$ python -q
>>> import numpy as np
>>> from numpy import linalg as LA
>>> np.set_printoptions(precision=2, suppress=True, linewidth=200)
>>> feats = np.load("mat.npy")
>>> feats
array([[ 1, -2,  1,  3],
       [ 1,  2,  3,  9],
       [-3, -2, -1, -3]])
>>> other = feats[0, 0] * feats[1:] - np.outer(feats[1:, 0], feats[0])
>>> other
array([[ 0,  4,  2,  6],
       [ 0, -8,  2,  6]])
>>> LA.matrix_rank(other), LA.matrix_rank(feats)
(np.int64(2), np.int64(3))
>>> np.flatnonzero(~other.round(6).any(axis=1))
array([], dtype=int64)
>>> th = np.radians(72)
>>> Rm = np.eye(4)
>>> Rm[1, 1] = Rm[2, 2] = np.cos(th)
>>> Rm[1, 2], Rm[2, 1] = -np.sin(th), np.sin(th)
>>> Rm
array([[ 1.  ,  0.  ,  0.  ,  0.  ],
       [ 0.  ,  0.31, -0.95,  0.  ],
       [ 0.  ,  0.95,  0.31,  0.  ],
       [ 0.  ,  0.  ,  0.  ,  1.  ]])
>>> other = feats @ Rm.T
>>> np.allclose(feats @ feats.T, other @ other.T)
True
>>> np.allclose(LA.norm(feats, axis=1), LA.norm(other, axis=1))
True
>>> other
array([[ 1.  , -1.57, -1.59,  3.  ],
       [ 1.  , -2.24,  2.83,  9.  ],
       [-3.  ,  0.33, -2.21, -3.  ]])
>>> K = np.load("data.npy")
>>> K
array([[1. , 0.7],
       [0.7, 1. ]])
>>> vals, V = LA.eigh(K)
>>> vec = np.array([1, 4])
>>> (np.sign(V[:, -1].round(6)) == np.sign(V[0, -1].round(6))).astype(int)
array([1, 1])
>>> vec @ K @ vec
np.float64(22.6)
>>> V * np.sqrt(vals) @ V.T
array([[0.93, 0.38],
       [0.38, 0.93]])
>>> V * np.maximum(vals, 0) @ V.T
array([[1. , 0.7],
       [0.7, 1. ]])
>>> other = LA.inv(K)
>>> np.round(LA.det(K) * LA.det(other), 2)
np.float64(1.0)
>>> LA.inv(other)
array([[1. , 0.7],
       [0.7, 1. ]])
>>> other
array([[ 1.96, -1.37],
       [-1.37,  1.96]])
>>> np.round(K @ other, 2) + 0
array([[1., 0.],
       [0., 1.]])
>>> f = np.array([3, -6, 8])
>>> np.convolve(other[0], f)
array([  5.88, -15.88,  23.92, -10.98])
>>> np.array([np.convolve(row, f, "same") for row in other])
array([[  5.88, -15.88,  23.92],
       [ -4.12,  14.12, -22.75]])
>>> np.polyval(f, other[0])
array([ 7.77, 21.89])
>>> K.reshape(2, -1)
array([[1. , 0.7],
       [0.7, 1. ]])
>>> K.ravel(order="F")
array([1. , 0.7, 0.7, 1. ])
>>> K.reshape(-1, 2)
array([[1. , 0.7],
       [0.7, 1. ]])
>>> t3 = K.reshape(2, 2, -1)
>>> t3.sum(axis=1)
array([[1.7],
       [1.7]])
>>> np.swapaxes(t3, 1, 2)[1]
array([[0.7, 1. ]])
>>> W0 = np.load("layer2.npy")
>>> W0
array([[ 0.84, -0.24,  0.49],
       [-0.24,  0.63,  0.73],
       [ 0.49,  0.73, -0.47]])
>>> # columns are unit length and at right angles
>>> vals, V = LA.eigh(W0)
>>> vals
array([-1.,  1.,  1.])
>>> V @ np.diag(vals) @ V.T
array([[ 0.84, -0.24,  0.49],
       [-0.24,  0.63,  0.73],
       [ 0.49,  0.73, -0.47]])
>>> np.round(V.T @ W0 @ V, 2) + 0
array([[-1.,  0.,  0.],
       [ 0.,  1.,  0.],
       [ 0.,  0.,  1.]])
>>> (vals > 1e-8).sum(), (vals < -1e-8).sum()
(np.int64(2), np.int64(1))
>>> round(vals.sum(), 2), np.trace(W0)
(np.float64(1.0), np.float64(1.0))
>>> vec = np.array([-1, 0, 3])
>>> (W0 @ vec).argmax()
np.int64(1)
>>> W0 @ np.eye(3)[2]
array([ 0.49,  0.73, -0.47])
>>> LA.norm(W0 @ vec) <= LA.norm(W0, 2) * LA.norm(vec) + 1e-9
np.True_
>>> W0 * vec
array([[-0.84, -0.  ,  1.47],
       [ 0.24,  0.  ,  2.2 ],
       [-0.49,  0.  , -1.41]])
>>> np.sign((W0 @ vec).round(6))
array([ 1.,  1., -1.])
>>> W0 @ (2 * vec)
array([ 1.27,  4.9 , -3.8 ])
>>> (W0 * vec).sum(axis=1)
array([ 0.63,  2.45, -1.9 ])
>>> W0 @ np.ones(3)
array([1.08, 1.12, 0.76])
